$ python3 -q
>>> import numpy as np
>>> np.set_printoptions(precision=2, suppress=True, linewidth=100, legacy="1.25")
>>> def rnd(a):
...     return np.round(a, 2) + 0
... 
>>> mat = np.load("layer1.npy")
>>> print(mat)
[[ 0.2  -0.55  0.27 -0.13 -0.27  0.07 -0.57 -0.21 -0.12 -0.04  0.03 -0.24  0.11  0.02  0.46]
 [-0.27  1.15 -0.91  0.32  0.54 -0.39  0.89  0.45 -0.15 -0.15 -0.02  0.47 -0.43 -0.08 -1.24]
 [ 0.06  0.06  0.17 -0.07  0.18  0.02  0.1   0.08  0.21 -0.13  0.15 -0.04 -0.09  0.04  0.18]
 [-0.29  0.03  0.23 -0.24 -0.07  0.62 -0.18 -0.26 -0.12  0.42 -0.4  -0.32  0.55 -0.09  0.06]
 [ 0.    0.49 -0.28  0.2   0.3  -0.26  0.38  0.19  0.11 -0.2   0.11  0.3  -0.23 -0.01 -0.41]
 [ 0.01 -0.36  0.33 -0.36 -0.04  0.28 -0.11  0.03  0.12  0.    0.15 -0.26 -0.15  0.02  0.46]
 [ 0.08  0.06 -0.11 -0.07  0.26 -0.3   0.35  0.39  0.26 -0.33  0.44  0.19 -0.81  0.01  0.05]]
>>> cov = mat.T @ mat
>>> print(rnd(np.linalg.eigvalsh(cov)[::-1]))
[9.   2.25 0.56 0.14 0.04 0.01 0.   0.   0.   0.   0.   0.   0.   0.   0.  ]
>>> print((mat @ mat.T).shape)
(7, 7)
>>> print(np.linalg.matrix_rank(cov))
7
>>> rng = np.random.default_rng(746004)
>>> out = mat + rng.integers(-2, 3, (7, 6)) @ rng.integers(-2, 3, (6, 15))
>>> print(rnd(out))
[[-10.8  -10.55   4.27   5.87  -0.27   2.07  -5.57  -2.21  -4.12   4.96  -4.97   3.76  -1.89
   -2.98   9.46]
 [ -4.27  -2.85  -7.91  11.32  -9.46   3.61   1.89   0.45  -9.15  -4.15  -4.02  -6.53  -6.43
   -0.08   6.76]
 [ -5.94  -2.94   8.17  -5.07   6.18  -0.98  -4.9    4.08  -1.79   9.87   1.15   8.96   3.91
   -1.96   2.18]
 [  0.71  -6.97  -5.77   1.76  -8.07  -4.38  -2.18  -4.26   2.88  -6.58  -3.4  -10.32   3.55
   -3.09   4.06]
 [  2.     0.49  -5.28   8.2   -6.7    1.74   3.38  -0.81  -1.89 -12.2   -0.89 -10.7   -5.23
   -0.01   1.59]
 [ -2.99 -11.36   0.33  -2.36   1.96 -12.72 -10.11  -7.97   3.12   7.     1.15   3.74   4.85
   -2.98   2.46]
 [  3.08   0.06  -9.11   6.93  -8.74   1.7    4.35  -2.61  -0.74  -9.33  -2.56  -9.81  -4.81
    1.01   2.05]]
>>> print(np.linalg.matrix_rank(out - mat, tol=1e-8))
6
>>> print(rnd(out - mat))
[[-11. -10.   4.   6.   0.   2.  -5.  -2.  -4.   5.  -5.   4.  -2.  -3.   9.]
 [ -4.  -4.  -7.  11. -10.   4.   1.   0.  -9.  -4.  -4.  -7.  -6.   0.   8.]
 [ -6.  -3.   8.  -5.   6.  -1.  -5.   4.  -2.  10.   1.   9.   4.  -2.   2.]
 [  1.  -7.  -6.   2.  -8.  -5.  -2.  -4.   3.  -7.  -3. -10.   3.  -3.   4.]
 [  2.   0.  -5.   8.  -7.   2.   3.  -1.  -2. -12.  -1. -11.  -5.   0.   2.]
 [ -3. -11.   0.  -2.   2. -13. -10.  -8.   3.   7.   1.   4.   5.  -3.   2.]
 [  3.   0.  -9.   7.  -9.   2.   4.  -3.  -1.  -9.  -3. -10.  -4.   1.   2.]]
>>> print(mat.shape)
(7, 15)
>>> print(rnd(mat.mean(axis=0)))
[-0.03  0.13 -0.04 -0.05  0.13  0.01  0.12  0.1   0.04 -0.06  0.07  0.01 -0.15 -0.01 -0.06]
>>> print(np.linalg.matrix_rank(mat))
7
>>> print(np.unravel_index(np.abs(mat).argmax(), mat.shape))
(1, 14)
>>> W = np.array([[1, 0, 2, 1, 0, 1],
...     [1, 3, 2, 2, 0, 2],
...     [2, 1, 2, 0, 3, 2],
...     [2, 1, 0, 2, 2, 0],
...     [2, 1, 3, 0, 0, 0],
...     [0, 3, 0, 2, 2, 2],
...     [2, 3, 3, 2, 1, 1],
...     [0, 1, 3, 3, 0, 0],
...     [0, 3, 0, 0, 0, 0],
...     [3, 2, 2, 2, 0, 0],
...     [2, 3, 0, 2, 2, 2],
...     [3, 0, 3, 0, 0, 2],
...     [0, 3, 1, 2, 2, 2],
...     [2, 2, 2, 3, 3, 3],
...     [2, 2, 1, 2, 1, 2]])
>>> b = np.array([-2, 2, -1, 1, 3, 2])
>>> hid = np.maximum(mat @ W + b, 0)
>>> print((hid > 0).astype(int))
[[0 0 0 0 1 1]
 [0 1 1 1 0 0]
 [0 1 1 1 1 1]
 [0 1 0 1 1 1]
 [0 1 1 1 1 1]
 [0 1 0 1 1 1]
 [0 1 1 1 1 1]]
>>> print(rnd((hid > 0).mean(axis=0)))
[0.   0.86 0.57 0.86 0.86 0.86]
>>> W2 = np.array([[1, 4, 4], [4, 3, 3], [1, 4, 4], [0, 4, 2], [2, 1, 5], [3, 0, 2]])
>>> print((hid @ W2).round(6).argmax(axis=1))
[2 1 2 2 2 2 2]
>>> print(W @ W2)
[[ 6 16 16]
 [21 29 29]
 [20 22 38]
 [10 21 25]
 [ 9 23 23]
 [22 19 27]
 [22 38 40]
 [ 7 27 21]
 [12  9  9]
 [13 34 30]
 [24 27 35]
 [12 24 28]
 [23 23 31]
 [27 37 49]
 [19 27 31]]
>>> z = rng.integers(0, 2, 8)
>>> m1 = (z[:, None] == z) * -2 + np.eye(8)
>>> print(m1)
[[-1. -2. -2. -2. -2. -2. -2.  0.]
 [-2. -1. -2. -2. -2. -2. -2.  0.]
 [-2. -2. -1. -2. -2. -2. -2.  0.]
 [-2. -2. -2. -1. -2. -2. -2.  0.]
 [-2. -2. -2. -2. -1. -2. -2.  0.]
 [-2. -2. -2. -2. -2. -1. -2.  0.]
 [-2. -2. -2. -2. -2. -2. -1.  0.]
 [ 0.  0.  0.  0.  0.  0.  0. -1.]]
>>> print([round(float(np.linalg.det(m1[:i, :i])), 2) + 0 for i in range(1, 9)])
[-1.0, -3.0, -5.0, -7.0, -9.0, -11.0, -13.0, 13.0]
>>> print(rnd(np.linalg.eigvalsh(m1).min()))
-13.0
>>> vals, vecs = np.linalg.eigh(m1)
>>> print(rnd(vecs @ np.diag(vals) @ vecs.T))
[[-1. -2. -2. -2. -2. -2. -2.  0.]
 [-2. -1. -2. -2. -2. -2. -2.  0.]
 [-2. -2. -1. -2. -2. -2. -2.  0.]
 [-2. -2. -2. -1. -2. -2. -2.  0.]
 [-2. -2. -2. -2. -1. -2. -2.  0.]
 [-2. -2. -2. -2. -2. -1. -2.  0.]
 [-2. -2. -2. -2. -2. -2. -1.  0.]
 [ 0.  0.  0.  0.  0.  0.  0. -1.]]
>>> print(rnd(np.linalg.eigvalsh(m1 @ m1)))
[  1.   1.   1.   1.   1.   1.   1. 169.]
>>> print(rnd(vals.sum()), np.trace(m1))
-8.0 -8.0
>>> print(rnd(vecs.T @ vecs))
[[1. 0. 0. 0. 0. 0. 0. 0.]
 [0. 1. 0. 0. 0. 0. 0. 0.]
 [0. 0. 1. 0. 0. 0. 0. 0.]
 [0. 0. 0. 1. 0. 0. 0. 0.]
 [0. 0. 0. 0. 1. 0. 0. 0.]
 [0. 0. 0. 0. 0. 1. 0. 0.]
 [0. 0. 0. 0. 0. 0. 1. 0.]
 [0. 0. 0. 0. 0. 0. 0. 1.]]
>>> print(m1.ravel(order="F"))
[-1. -2. -2. -2. -2. -2. -2.  0. -2. -1. -2. -2. -2. -2. -2.  0. -2. -2. -1. -2. -2. -2. -2.  0.
 -2. -2. -2. -1. -2. -2. -2.  0. -2. -2. -2. -2. -1. -2. -2.  0. -2. -2. -2. -2. -2. -1. -2.  0.
 -2. -2. -2. -2. -2. -2. -1.  0.  0.  0.  0.  0.  0.  0.  0. -1.]
>>> print(m1.reshape(2, -1))
[[-1. -2. -2. -2. -2. -2. -2.  0. -2. -1. -2. -2. -2. -2. -2.  0. -2. -2. -1. -2. -2. -2. -2.  0.
  -2. -2. -2. -1. -2. -2. -2.  0.]
 [-2. -2. -2. -2. -1. -2. -2.  0. -2. -2. -2. -2. -2. -1. -2.  0. -2. -2. -2. -2. -2. -2. -1.  0.
   0.  0.  0.  0.  0.  0.  0. -1.]]
>>> print(m1.reshape(-1, 2))
[[-1. -2.]
 [-2. -2.]
 [-2. -2.]
 [-2.  0.]
 [-2. -1.]
 [-2. -2.]
 [-2. -2.]
 [-2.  0.]
 [-2. -2.]
 [-1. -2.]
 [-2. -2.]
 [-2.  0.]
 [-2. -2.]
 [-2. -1.]
 [-2. -2.]
 [-2.  0.]
 [-2. -2.]
 [-2. -2.]
 [-1. -2.]
 [-2.  0.]
 [-2. -2.]
 [-2. -2.]
 [-2. -1.]
 [-2.  0.]
 [-2. -2.]
 [-2. -2.]
 [-2. -2.]
 [-1.  0.]
 [ 0.  0.]
 [ 0.  0.]
 [ 0.  0.]
 [ 0. -1.]]
>>> blk = m1.reshape(8, 2, -1)
>>> print(np.einsum("ihd,ihd->ih", blk, blk))
[[13. 12.]
 [13. 12.]
 [13. 12.]
 [13. 12.]
 [16.  9.]
 [16.  9.]
 [16.  9.]
 [ 0.  1.]]
>>> print(blk.transpose(1, 0, 2))
[[[-1. -2. -2. -2.]
  [-2. -1. -2. -2.]
  [-2. -2. -1. -2.]
  [-2. -2. -2. -1.]
  [-2. -2. -2. -2.]
  [-2. -2. -2. -2.]
  [-2. -2. -2. -2.]
  [ 0.  0.  0.  0.]]

 [[-2. -2. -2.  0.]
  [-2. -2. -2.  0.]
  [-2. -2. -2.  0.]
  [-2. -2. -2.  0.]
  [-1. -2. -2.  0.]
  [-2. -1. -2.  0.]
  [-2. -2. -1.  0.]
  [ 0.  0.  0. -1.]]]
>>> print(blk[:, 0])
[[-1. -2. -2. -2.]
 [-2. -1. -2. -2.]
 [-2. -2. -1. -2.]
 [-2. -2. -2. -1.]
 [-2. -2. -2. -2.]
 [-2. -2. -2. -2.]
 [-2. -2. -2. -2.]
 [ 0.  0.  0.  0.]]
>>> print(np.swapaxes(blk, 1, 2)[0])
[[-1. -2.]
 [-2. -2.]
 [-2. -2.]
 [-2.  0.]]
>>> print(np.einsum("ihd,jhd->hij", blk, blk).shape)
(2, 8, 8)
>>> print(rnd(np.linalg.svd(m1, compute_uv=False)))
[13.  1.  1.  1.  1.  1.  1.  1.]
>>> print(np.unravel_index(np.abs(m1).argmax(), m1.shape))
(0, 1)
>>> print(rnd(m1.mean(axis=0)))
[-1.62 -1.62 -1.62 -1.62 -1.62 -1.62 -1.62 -0.12]
>>> print(np.linalg.matrix_rank(m1))
8
>>> out = np.array([[1, -1, 2, -2, -2, -2]])
>>> M = out.T @ out
>>> print(M)
[[ 1 -1  2 -2 -2 -2]
 [-1  1 -2  2  2  2]
 [ 2 -2  4 -4 -4 -4]
 [-2  2 -4  4  4  4]
 [-2  2 -4  4  4  4]
 [-2  2 -4  4  4  4]]
>>> # row 4 repeats row 3
>>> print(np.linalg.lstsq(M[:-1].T, M[-1])[2])
1
>>> print(np.unique(M.round(6), axis=0).shape)
(4, 6)
>>> print(np.allclose(M[:-1].T @ np.linalg.lstsq(M[:-1].T, M[-1])[0], M[-1]))
True
>>> vals, vecs = np.linalg.eigh(M)
>>> print(rnd(vals.sum()), np.trace(M))
18.0 18
>>> print(np.abs(vecs[:, -1]).round(6).argmax())
2
>>> print(rnd(np.abs(vecs[:, -1])))
[0.24 0.24 0.47 0.47 0.47 0.47]
>>> print(rnd(np.linalg.eigvalsh(M @ M)))
[  0.   0.   0.   0.   0. 324.]
>>> print(rnd(vals))
[ 0.  0.  0.  0.  0. 18.]
>>> print(rnd(np.linalg.svd(M, compute_uv=False)))
[18.  0.  0.  0.  0.  0.]
>>> print(rnd(vecs.T @ M @ vecs))
[[ 0.  0.  0.  0.  0.  0.]
 [ 0.  0.  0.  0.  0.  0.]
 [ 0.  0.  0.  0.  0.  0.]
 [ 0.  0.  0.  0.  0.  0.]
 [ 0.  0.  0.  0.  0.  0.]
 [ 0.  0.  0.  0.  0. 18.]]
>>> W0 = np.loadtxt("data.csv", delimiter=",")
>>> print(W0)
[[0. 0. 1. 5. 1. 4. 3. 2. 5. 3. 5. 1. 5. 3.]
 [0. 0. 3. 4. 5. 1. 0. 4. 0. 0. 5. 3. 1. 2.]
 [0. 0. 0. 4. 3. 0. 1. 0. 5. 2. 2. 0. 5. 1.]
 [0. 0. 0. 0. 5. 5. 0. 3. 3. 3. 4. 2. 3. 5.]
 [0. 0. 0. 0. 0. 1. 3. 4. 1. 3. 5. 5. 4. 3.]
 [0. 0. 0. 0. 0. 0. 1. 5. 4. 3. 5. 5. 3. 4.]
 [0. 0. 0. 0. 0. 0. 0. 4. 2. 1. 5. 4. 2. 3.]
 [0. 0. 0. 0. 0. 0. 0. 0. 1. 3. 2. 1. 1. 2.]
 [0. 0. 0. 0. 0. 0. 0. 0. 0. 4. 0. 2. 2. 2.]
 [0. 0. 0. 0. 0. 0. 0. 0. 0. 0. 0. 0. 4. 3.]
 [0. 0. 0. 0. 0. 0. 0. 0. 0. 0. 0. 5. 5. 1.]
 [0. 0. 0. 0. 0. 0. 0. 0. 0. 0. 0. 0. 3. 4.]
 [0. 0. 0. 0. 0. 0. 0. 0. 0. 0. 0. 0. 0. 5.]
 [0. 0. 0. 0. 0. 0. 0. 0. 0. 0. 0. 0. 0. 0.]]
>>> # rows and columns are dependent
>>> r = np.linalg.matrix_rank(W0)
>>> print(r)
12
>>> null = np.linalg.svd(W0)[2][r:].T
>>> print([int(np.linalg.matrix_rank(W0[:, :j + 1])) for j in range(14)])
[0, 0, 1, 2, 3, 4, 5, 6, 7, 8, 9, 10, 11, 12]
